% python3 -q
>>> import numpy as np
>>> np.set_printoptions(suppress=True, linewidth=200)
>>> rnd = lambda a: np.round(a, 3) + 0
>>> feats = np.load("dump.npy")
>>> print(feats)
[[ 3.909  1.714  3.705  3.817  2.36 ]
 [ 3.959  2.028  3.829  3.957  2.118]
 [ 3.803  1.965  4.096  4.129  2.122]
 [ 3.829  1.652  3.329  4.152  2.178]
 [ 3.99   2.095  3.815  4.085  2.067]
 [ 4.183  1.62   4.441  3.985  2.041]
 [ 3.683  1.728  4.101  3.484  1.673]
 [ 3.111  0.925  2.161 -0.131  3.893]
 [ 2.555  1.176  1.923  0.031  4.06 ]
 [ 2.576  0.759  1.789  0.019  4.09 ]
 [ 3.172  1.115  2.052  0.085  4.325]
 [ 3.533  0.647  1.783  0.307  4.079]
 [ 2.56   0.809  2.109 -0.189  4.052]
 [ 2.649  1.336  1.526  0.075  3.728]
 [ 2.47   0.97   3.089  0.951  2.81 ]
 [ 2.619  0.579  3.786  1.131  3.048]
 [ 1.935  1.318  3.689  0.795  2.93 ]
 [ 1.851  0.552  3.656  1.507  3.195]
 [ 2.282  1.131  4.65   1.284  3.353]
 [ 1.63   0.765  3.856  0.561  3.366]
 [ 1.712  0.939  4.04   0.602  2.908]]
>>> Xc = feats - feats.mean(axis=0)
>>> Uu, s, Vt = np.linalg.svd(Xc, full_matrices=False)
>>> print(rnd(np.abs(Vt[-1])))
[0.335 0.424 0.06  0.342 0.766]
>>> print(rnd(s ** 2 / (s ** 2).sum()))
[0.816 0.147 0.017 0.011 0.008]
>>> print(rnd(Vt[0] * np.sign(Vt[0, np.abs(Vt[0]).argmax()])))
[ 0.27   0.189  0.339  0.8   -0.37 ]
>>> print(rnd(s))
[9.594 4.077 1.379 1.101 0.976]
>>> vec = np.array([1, 1, -1, -1, 2])
>>> target = feats @ vec
>>> print(rnd(np.linalg.pinv(feats) @ feats))
[[1. 0. 0. 0. 0.]
 [0. 1. 0. 0. 0.]
 [0. 0. 1. 0. 0.]
 [0. 0. 0. 1. 0.]
 [0. 0. 0. 0. 1.]]
>>> print(rnd(np.linalg.solve(feats.T @ feats, feats.T @ target)))
[ 1.  1. -1. -1.  2.]
>>> print(rnd(np.linalg.lstsq(feats, target)[0]))
[ 1.  1. -1. -1.  2.]
>>> rng = np.random.default_rng(43)
>>> target = target + 0.1 * rng.normal(size=21)
>>> print(rnd(target))
[ 2.845  2.505  1.728  2.265  2.12   1.556  1.174  9.813  9.819  9.83  10.894 10.236  9.497  9.804  4.94   4.38   4.567  3.689  4.149  4.675  3.979]
>>> coef, *_ = np.linalg.lstsq(feats, target)
>>> print(rnd(feats.T @ (target - feats @ coef)))
[0. 0. 0. 0. 0.]
>>> print(rnd(np.linalg.norm(target - feats @ coef)))
0.348
>>> Xc = feats - feats.mean(axis=0)
>>> V = np.linalg.svd(Xc)[2][:3]
>>> Y = Xc - Xc @ V.T @ V
>>> print(rnd((Xc @ V.T).std(axis=0)))
[2.094 0.89  0.301]
>>> print(np.linalg.norm(Y, axis=1).round(6).argmax())
17
>>> print(rnd(np.cov(Xc @ V.T, rowvar=False)))
[[4.602 0.    0.   ]
 [0.    0.831 0.   ]
 [0.    0.    0.095]]
>>> Xc = (feats - feats.mean(axis=0)) / feats.std(axis=0)
>>> print(np.argwhere(np.abs(Xc) > 2))
[]
>>> coef = np.linalg.lstsq(np.delete(Xc, 4, axis=1), Xc[:, 4])[0]
>>> print(rnd(1 - np.var(Xc[:, 4] - np.delete(Xc, 4, axis=1) @ coef)))
0.906
>>> basis = feats[[5, 20]].astype(float)
>>> for _ in range(4):
...     lab = np.linalg.norm(feats[:, None] - basis, axis=-1).argmin(axis=1)
...     basis = np.array([feats[lab == j].mean(axis=0) for j in range(2)])
... 
>>> print(lab)
[0 0 0 0 0 0 0 1 1 1 1 1 1 1 1 1 1 1 1 1 1]
>>> print(rnd(basis[1] - basis[0]))
[-1.433 -0.899 -1.037 -3.442  1.48 ]
>>> print(np.bincount(lab))
[ 7 14]
>>> data = np.maximum(np.array([[2], [0], [-3], [2], [2], [-3], [-2], [-3], [2], [3]]) @ np.array([[0, 0, -2, 3, -1]]) + np.array([-2, 3, 0, 2, 2]), 0)
>>> print(data)
[[ 0  3  0  8  0]
 [ 0  3  0  2  2]
 [ 0  3  6  0  5]
 [ 0  3  0  8  0]
 [ 0  3  0  8  0]
 [ 0  3  6  0  5]
 [ 0  3  4  0  4]
 [ 0  3  6  0  5]
 [ 0  3  0  8  0]
 [ 0  3  0 11  0]]
>>> # row 3 repeats row 0
>>> f = np.array([1, -2, -1])
>>> print(np.array([np.convolve(row, f, "same") for row in data]))
[[  3  -6   5 -16  -8]
 [  3  -6  -1  -2  -6]
 [  3   0 -15  -1 -10]
 [  3  -6   5 -16  -8]
 [  3  -6   5 -16  -8]
 [  3   0 -15  -1 -10]
 [  3  -2 -11   0  -8]
 [  3   0 -15  -1 -10]
 [  3  -6   5 -16  -8]
 [  3  -6   8 -22 -11]]
>>> print(np.correlate(data[8], data[9], "full"))
[ 0  0 33  0 97  0 24  0  0]
>>> print(np.cross(data[8, :3], data[9, :3]))
[0 0 0]
>>> print(np.abs(np.diag(np.linalg.qr(data)[1])) > 1e-9)
[False  True  True  True  True]
>>> print(np.unique(data.round(6), axis=0).shape)
(5, 5)
>>> print(np.allclose(data[:-1].T @ np.linalg.lstsq(data[:-1].T, data[-1])[0], data[-1]))
True
>>> print(rnd(data @ np.linalg.pinv(data) @ data))
[[ 0.  3.  0.  8.  0.]
 [ 0.  3.  0.  2.  2.]
 [ 0.  3.  6.  0.  5.]
 [ 0.  3.  0.  8.  0.]
 [ 0.  3.  0.  8.  0.]
 [ 0.  3.  6.  0.  5.]
 [ 0.  3.  4.  0.  4.]
 [ 0.  3.  6.  0.  5.]
 [ 0.  3.  0.  8.  0.]
 [ 0.  3.  0. 11.  0.]]
>>> print(np.linalg.lstsq(data[:-1].T, data[-1])[2])
4
>>> print(rnd(np.trace(np.linalg.pinv(data) @ data)))
4.0
>>> Y = data + rng.integers(-2, 3, (10, 4)) @ rng.integers(-2, 3, (4, 5))
>>> print(Y)
[[-8  1 -2 16 -6]
 [-9  1 -7  6 -6]
 [ 8  7  8  0 11]
 [ 0  2 10 10  2]
 [ 3  7 -4 12  1]
 [ 0  3  9  6  6]
 [ 1  1  9 -4  6]
 [ 4  0  9 -2 10]
 [ 2  2  7  6  3]
 [ 1  3  2  9  1]]
>>> print(np.linalg.matrix_rank(Y - data, tol=1e-8))
4
>>> print(np.abs(Y - data).sum(axis=1))
[26 30 20 15 16 10 14 17 15  6]
>>> r = np.linalg.matrix_rank(data)
>>> print(r)
4
>>> ns = np.linalg.svd(data)[2][r:].T
>>> print(ns.shape)
(5, 1)
>>> print(ns @ ns.T)
[[1. 0. 0. 0. 0.]
 [0. 0. 0. 0. 0.]
 [0. 0. 0. 0. 0.]
 [0. 0. 0. 0. 0.]
 [0. 0. 0. 0. 0.]]
>>> print(np.linalg.matrix_rank(data.T @ data), np.linalg.matrix_rank(data @ data.T))
4 4
>>> print(ns[:, 0] / ns[np.abs(ns[:, 0]).round(6).argmax(), 0])
[1. 0. 0. 0. 0.]
>>> F = np.load("block6.npy")
>>> print(F)
[[6. 0. 0. 5. 0.]
 [0. 6. 0. 0. 0.]
 [0. 0. 6. 0. 5.]
 [5. 0. 0. 6. 0.]
 [0. 0. 5. 0. 6.]]
>>> print([round(float(x), 3) for x in np.linalg.svd(data, compute_uv=False)[:3]])
[20.981, 15.614, 2.382]
>>> print(np.argsort(-np.linalg.norm(data, axis=0).round(6), kind="stable")[:3])
[3 2 4]
>>> print(np.linalg.cond(data) > 100)
True
>>> print(rnd(np.linalg.norm(data, 2) / np.linalg.norm(data)))
0.799
>>> w, V = np.linalg.eig(F)
>>> print(rnd(F @ V[:, 0] - w[0] * V[:, 0]))
[0. 0. 0. 0. 0.]
>>> print(rnd(np.sort(np.linalg.eigvals(np.linalg.inv(F)))))
[0.091 0.091 0.167 1.    1.   ]
